% python3 -q
>>> import numpy as np
>>> np.set_printoptions(precision=2, suppress=True, linewidth=200, floatmode="fixed")
>>> M = np.load("m.npy")
>>> M
array([[-2,  0,  3, -1,  2],
       [ 3,  0,  0,  2, -2],
       [ 0,  0,  0,  0,  0],
       [ 1,  1,  4, -4,  1],
       [ 1,  2,  2, -1,  3],
       [ 6,  1,  1, -1, -3],
       [ 3,  1,  1, -3, -1],
       [ 0,  0,  0,  0,  0],
       [ 0,  0,  0,  0,  0],
       [-2,  1,  1, -1,  2],
       [ 1,  2,  2, -1,  3],
       [-2,  0,  3, -1,  2],
       [ 1,  0,  3,  1,  0],
       [-3,  0, -3,  3,  1],
       [ 3,  0,  0,  2, -2],
       [ 1,  1,  4, -4,  1],
       [ 3,  0,  0,  2, -2],
       [ 6,  2, -1,  2, -1],
       [ 0,  0, -3,  5, -1],
       [ 1,  2,  2, -1,  3],
       [-5,  0,  0,  2,  3],
       [-5,  0,  0,  2,  3],
       [ 3,  0,  0,  2, -2],
       [-2,  0,  3, -1,  2],
       [ 3,  0,  0,  2, -2],
       [-3,  0, -3,  3,  1],
       [ 3,  1,  1, -3, -1],
       [-2,  1,  1, -1,  2],
       [ 3,  2, -1,  0,  1],
       [ 3,  0,  0,  2, -2],
       [ 6,  2, -1,  2, -1],
       [ 0,  0,  0,  0,  0],
       [ 3,  1,  1, -3, -1],
       [-5,  0,  0,  2,  3],
       [ 3,  1,  1, -3, -1],
       [ 3,  2, -1,  0,  1]])
>>> proj = M @ np.linalg.solve(M.T @ M, M.T)
>>> np.allclose(proj @ proj, proj)
True
>>> np.round(proj @ M[:, 3], 2) + 0
array([-1.00,  2.00,  0.00, -4.00, -1.00, -1.00, -3.00,  0.00,  0.00, -1.00, -1.00, -1.00,  1.00,  3.00,  2.00, -4.00,  2.00,  2.00,  5.00, -1.00,  2.00,  2.00,  2.00, -1.00,  2.00,  3.00, -3.00,
       -1.00,  0.00,  2.00,  2.00,  0.00, -3.00,  2.00, -3.00,  0.00])
>>> np.round(np.linalg.eigvalsh(proj), 2) + 0
array([0.00, 0.00, 0.00, 0.00, 0.00, 0.00, 0.00, 0.00, 0.00, 0.00, 0.00, 0.00, 0.00, 0.00, 0.00, 0.00, 0.00, 0.00, 0.00, 0.00, 0.00, 0.00, 0.00, 0.00, 0.00, 0.00, 0.00, 0.00, 0.00, 0.00, 0.00, 1.00,
       1.00, 1.00, 1.00, 1.00])
>>> np.linalg.matrix_rank(np.eye(36) - proj)
np.int64(31)
